$ ipython --no-banner

In [1]: import numpy as np

In [2]: np.set_printoptions(precision=3, suppress=True, linewidth=120)

In [3]: E = np.tril(np.array([[-3, 0, -3], [1, 3, 0], [3, 2, -3]]), -1) + np.eye(3, dtype=int)

In [4]: E
Out[4]: 
array([[1, 0, 0],
       [1, 1, 0],
       [3, 2, 1]])

In [5]: blk = np.stack([E, 3 * E, E[::-1]])

In [6]: np.linalg.matrix_rank(blk)
Out[6]: array([3, 3, 3])

In [7]: np.einsum("bij,cij->bc", blk, blk)
Out[7]: 
array([[ 17,  51,   8],
       [ 51, 153,  24],
       [  8,  24,  17]])

In [8]: np.linalg.norm(blk, axis=(1, 2))
Out[8]: array([ 4.123, 12.369,  4.123])

In [9]: mat = np.load("arr.npy")

In [10]: print(mat)
[[0 1 1 0]
 [1 0 0 0]
 [1 0 0 1]
 [0 0 1 0]]

In [11]: # symmetric

In [12]: print(mat.sum(axis=0))
[2 1 2 1]

In [13]: np.trace(mat @ mat @ mat) // 6
Out[13]: np.int64(0)

In [14]: low = np.diag(mat.sum(axis=1)) - mat

In [15]: (np.linalg.eigvalsh(low) < 1e-8).sum()
Out[15]: np.int64(1)

In [16]: np.linalg.matrix_rank(low)
Out[16]: np.int64(3)

In [17]: round(np.linalg.det(low[1:, 1:]))
Out[17]: 1

In [18]: print(low @ np.ones(4))
[0. 0. 0. 0.]

In [19]: round(np.linalg.eigvalsh(mat).min(), 3)
Out[19]: np.float64(-1.618)

In [20]: np.all(np.linalg.eigvalsh(mat) > 0)
Out[20]: np.False_

In [21]: [round(float(np.linalg.det(mat[:i, :i])), 2) + 0 for i in range(1, 5)]
Out[21]: [0.0, -1.0, 0.0, 1.0]
